$ python -q
>>> import numpy as np
>>> np.set_printoptions(suppress=True, linewidth=200)
>>> def rnd(a):
...     return np.round(a, 1) + 0
... 
>>> O, _ = np.linalg.qr(np.array([[-0.6, -0.5, 0.5, -0.4, 1.0],
...     [-1.3, -0.2, -0.4, -1.4, 0.0],
...     [-0.6, 2.0, 0.5, -0.9, 0.8],
...     [0.5, 1.1, 0.2, -0.4, 1.3],
...     [0.6, 1.9, -0.2, 0.6, -0.5]]))
>>> W0 = 5 * O
>>> rnd(W0)
array([[-1.7,  0.5, -3.1,  0.9,  3.4],
       [-3.7, -0.4,  2.8, -1.3,  1.1],
       [-1.7, -3.7, -1.8,  0.5, -2.1],
       [ 1.4, -1.6, -0.9, -4.2,  1.3],
       [ 1.7, -2.9,  1.9,  2. ,  2.5]])
>>> proj = np.triu(np.array([[1, 0, 3, 2, 1],
...     [3, 0, 1, 0, 1],
...     [1, 0, 2, 2, 3],
...     [2, 0, 2, 1, 3],
...     [1, 3, 0, 3, 1]]), 1) + np.eye(5)
>>> Y = proj @ W0 @ np.linalg.inv(proj)
>>> np.linalg.matrix_rank(Y)
np.int64(5)
>>> rnd(np.linalg.svd(W0, compute_uv=False))
array([5., 5., 5., 5., 5.])
>>> rnd(np.diff(W0, axis=0))
array([[-2. , -0.9,  5.9, -2.3, -2.3],
       [ 2. , -3.3, -4.6,  1.8, -3.2],
       [ 3.2,  2.2,  1. , -4.7,  3.5],
       [ 0.3, -1.3,  2.8,  6.3,  1.1]])
>>> rnd(W0 - W0[0])
array([[ 0. ,  0. ,  0. ,  0. ,  0. ],
       [-2. , -0.9,  5.9, -2.3, -2.3],
       [ 0. , -4.2,  1.2, -0.4, -5.5],
       [ 3.2, -2.1,  2.2, -5.2, -2.1],
       [ 3.5, -3.4,  5. ,  1.1, -0.9]])
>>> Y = np.linalg.inv(W0)
>>> rnd(np.linalg.slogdet(W0)[0])
np.float64(1.0)
>>> rnd(W0 @ Y)
array([[1., 0., 0., 0., 0.],
       [0., 1., 0., 0., 0.],
       [0., 0., 1., 0., 0.],
       [0., 0., 0., 1., 0.],
       [0., 0., 0., 0., 1.]])
>>> np.allclose(Y, W0.T)
False
>>> rnd(np.linalg.cond(W0))
np.float64(1.0)
